% python3 -q
>>> import numpy as np
>>> np.set_printoptions(precision=2, suppress=True, linewidth=200)
>>> m1 = np.loadtxt("w.csv", delimiter=",")
>>> m1
array([[ 0.59,  4.77,  0.  , -0.18,  1.77],
       [ 0.16,  3.48,  0.  ,  0.68,  0.48],
       [ 1.81,  8.44,  0.  , -2.63,  5.44],
       [ 0.59,  4.78,  0.  , -0.19,  1.78],
       [-0.2 ,  2.41,  0.  ,  1.39, -0.59],
       [-1.91, -2.74,  0.  ,  4.83, -5.74],
       [-1.45, -1.34,  0.  ,  3.89, -4.34],
       [ 2.55, 10.64,  0.  , -4.09,  7.64],
       [ 1.05,  6.15,  0.  , -1.1 ,  3.15],
       [ 0.21,  3.62,  0.  ,  0.59,  0.62],
       [-1.68, -2.04,  0.  ,  4.36, -5.04],
       [-0.27,  2.19,  0.  ,  1.54, -0.81],
       [-0.71,  0.86,  0.  ,  2.43, -2.14],
       [ 0.05,  3.15,  0.  ,  0.9 ,  0.15]])
>>> r = np.linalg.matrix_rank(m1)
>>> r
np.int64(3)
>>> null = np.linalg.svd(m1)[2][r:].T
>>> [int(np.linalg.matrix_rank(np.delete(m1, i, axis=0))) for i in range(14)]
[3, 3, 3, 3, 3, 3, 3, 3, 3, 3, 3, 3, 3, 3]
>>> np.linalg.matrix_rank(m1.T @ m1), np.linalg.matrix_rank(m1 @ m1.T)
(np.int64(3), np.int64(3))
>>> [int(np.linalg.matrix_rank(m1[:i])) for i in range(1, len(m1) + 1)]
[1, 2, 3, 3, 3, 3, 3, 3, 3, 3, 3, 3, 3, 3]
>>> np.allclose(m1 @ null, 0)
True
>>> [int(np.linalg.matrix_rank(m1[:, :j + 1])) for j in range(5)]
[1, 2, 2, 3, 3]
>>> U, sig, vt = np.linalg.svd(m1)
>>> evecs = vt[:(sig > 1e-8).sum()]
>>> rng = np.random.default_rng(416864)
>>> x = m1[3] + -1 * m1[6] + rng.integers(2) * np.eye(5)[3]
>>> x
array([ 2.04,  6.12,  0.  , -3.08,  6.12])
>>> np.linalg.matrix_rank(np.vstack([m1, x]))
np.int64(4)
>>> np.allclose(evecs.T @ evecs @ x, x)
False
>>> U, sig, vt = np.linalg.svd(m1)
>>> np.argmax(sig[:-1] / (sig[1:] + 1e-6)) + 1
np.int64(3)
>>> other = U[:, :3] @ np.diag(sig[:3]) @ vt[:3]
>>> round(np.abs(m1 - other).max(), 2)
np.float64(0.0)
>>> round(np.linalg.norm(m1 - other, 2), 2), np.round(sig[3], 2)
(np.float64(0.0), np.float64(0.0))
>>> np.linalg.matrix_rank(other)
np.int64(3)
>>> J = np.load("mat.npy")
>>> J
array([[-2,  0,  0,  0,  0],
       [ 6,  6,  0,  0,  0],
       [-1, -4, -3,  0,  0],
       [-8, -6,  7,  2,  0],
       [-1,  8, -3, -6, -5]])
>>> # triangular
>>> q, Rm = np.linalg.qr(J)
>>> np.allclose(Rm.T @ Rm, J.T @ J)
True
>>> np.abs(np.diag(Rm))
array([10.3 ,  9.57,  6.37,  1.03,  0.56])
>>> np.round(np.trace(q @ q.T), 2)
np.float64(5.0)
>>> np.round(abs(Rm[0, 0]), 2), round(float(np.linalg.norm(J[:, 0])), 2)
(np.float64(10.3), 10.3)
>>> q.shape, Rm.shape
((5, 5), (5, 5))
>>> np.round(q.T @ q, 2) + 0
array([[1., 0., 0., 0., 0.],
       [0., 1., 0., 0., 0.],
       [0., 0., 1., 0., 0.],
       [0., 0., 0., 1., 0.],
       [0., 0., 0., 0., 1.]])
>>> Rm
array([[10.3 ,  7.77, -4.86, -0.97,  0.49],
       [ 0.  , -9.57,  1.7 ,  5.48,  4.57],
       [ 0.  ,  0.  ,  6.37,  2.82,  1.51],
       [ 0.  ,  0.  ,  0.  ,  1.03,  1.13],
       [ 0.  ,  0.  ,  0.  ,  0.  ,  0.56]])
>>> z = rng.permutation(5)
>>> other = J[:, z] * rng.choice([-1, 1], 5)
>>> other
array([[ 0,  0,  0,  0, -2],
       [-6,  0,  0,  0,  6],
       [ 4,  0,  0, -3, -1],
       [ 6,  0, -2,  7, -8],
       [-8,  5,  6, -3, -1]])
>>> U, _, vt = np.linalg.svd(J.T @ other)
>>> np.round(np.linalg.lstsq(J, other)[0], 2) + 0
array([[ 0.,  0.,  0.,  0.,  1.],
       [-1.,  0.,  0.,  0.,  0.],
       [ 0.,  0.,  0.,  1.,  0.],
       [ 0.,  0., -1.,  0.,  0.],
       [ 0., -1.,  0.,  0.,  0.]])
>>> z
array([1, 4, 3, 2, 0])
>>> np.round(U @ vt, 2) + 0
array([[ 0.,  0.,  0.,  0.,  1.],
       [-1.,  0.,  0.,  0.,  0.],
       [ 0.,  0.,  0.,  1.,  0.],
       [ 0.,  0., -1.,  0.,  0.],
       [ 0., -1.,  0.,  0.,  0.]])
>>> X = np.load("m.npy")
>>> X
array([[-0.99,  0.63, -3.23],
       [-4.74, -0.6 ,  2.34],
       [-1.13,  0.53, -6.09],
       [-2.01, -0.23,  0.35],
       [ 0.96, -1.28,  2.18],
       [-1.71, -0.17,  4.34],
       [ 0.43,  0.  , -0.4 ],
       [-2.75, -0.82, -1.56],
       [-2.17, -0.93, -1.92],
       [-0.47, -0.26,  3.65],
       [-1.85,  0.44, -0.62],
       [-0.73, -0.06, -1.24],
       [-0.76,  0.06, -1.94],
       [ 0.65,  0.26, -1.23]])
>>> x = np.array([2, -1, 2])
>>> y = X @ x
>>> np.linalg.lstsq(X, y)[0]
array([ 2., -1.,  2.])
>>> np.round(np.linalg.pinv(X) @ X, 2) + 0
array([[1., 0., 0.],
       [0., 1., 0.],
       [0., 0., 1.]])
>>> y = y + 0.05 * rng.normal(size=14)
>>> y
array([ -9.03,  -4.25, -14.96,  -3.15,   7.53,   5.38,   0.15,  -7.84,  -7.2 ,   6.71,  -5.44,  -3.84,  -5.49,  -1.52])
>>> beta, *_ = np.linalg.lstsq(X, y)
>>> [round(float(np.linalg.norm(np.linalg.solve(X.T @ X + lam * np.eye(3), X.T @ y))), 2) for lam in (0, 1, 10, 100)]
[3.01, 2.9, 2.5, 1.26]
>>> np.round(X.T @ (y - X @ beta), 2) + 0
array([0., 0., 0.])
>>> Ac = (X - X.mean(axis=0)) / X.std(axis=0)
>>> Ac.std(axis=0)
array([1., 1., 1.])
>>> np.argwhere(np.abs(Ac) > 2)
array([[1, 0],
       [2, 2],
       [4, 1]])
>>> beta = np.linalg.lstsq(np.delete(Ac, 1, axis=1), Ac[:, 1])[0]
>>> np.abs(beta).argmax()
np.int64(1)
>>> beta
array([ 0.13, -0.46])
>>> Ac = X - X.mean(axis=0)
>>> evecs = np.linalg.svd(Ac)[2][:2]
>>> other = Ac - Ac @ evecs.T @ evecs
>>> other.std(axis=0)
array([0.03, 0.47, 0.05])
>>> np.diag(evecs.T @ evecs)
array([1.  , 0.01, 0.99])
>>> np.linalg.norm(other, axis=1).round(6).argmax()
np.int64(4)
>>> other = X + rng.integers(-2, 3, (14, 2)) @ rng.integers(-2, 3, (2, 3))
>>> other
array([[-4.99,  3.63, -4.23],
       [-6.74,  3.4 , -0.66],
       [-1.13, -0.47, -5.09],
       [-2.01,  0.77, -0.65],
       [-3.04,  3.72, -0.82],
       [-1.71, -1.17,  5.34],
       [ 0.43, -1.  ,  0.6 ],
       [ 1.25, -2.82, -1.56],
       [-2.17, -0.93, -1.92],
       [-0.47,  0.74,  2.65],
       [ 0.15, -0.56, -0.62],
       [-0.73, -1.06, -0.24],
       [-2.76,  3.06, -3.94],
       [-1.35,  3.26, -3.23]])
>>> np.abs(other - X).sum(axis=1)
array([ 8.,  9.,  2.,  2., 12.,  2.,  2.,  6.,  0.,  2.,  3.,  2.,  7.,  7.])
>>> W = np.array([[-1, -5, 9, 5], [6, -8, 6, -9], [6, 0, 2, -4]])
>>> beta = np.array([2, 1, 2, 1])
>>> hid = np.maximum(X @ W + beta, 0)
>>> np.linalg.matrix_rank(hid)
np.int64(4)
>>> (hid > 0).astype(int)
array([[0, 1, 0, 1],
       [1, 1, 0, 0],
       [0, 1, 0, 1],
       [1, 1, 0, 0],
       [1, 1, 1, 1],
       [1, 1, 0, 0],
       [0, 0, 1, 1],
       [0, 1, 0, 1],
       [0, 1, 0, 1],
       [1, 1, 1, 0],
       [1, 1, 0, 0],
       [0, 1, 0, 1],
       [0, 1, 0, 1],
       [0, 0, 1, 1]])
>>> (hid > 0).mean(axis=0)
array([0.43, 0.86, 0.29, 0.64])
>>> Z = np.array([[2, 1, 1], [1, 1, 1], [0, 0, 1], [0, 1, 0]])
>>> (hid @ Z).round(6).argmax(axis=1)
array([1, 0, 1, 0, 1, 0, 2, 1, 1, 0, 0, 1, 1, 2])
>>> W @ Z
array([[ -7,  -1,   3],
       [  4, -11,   4],
       [ 12,   2,   8]])
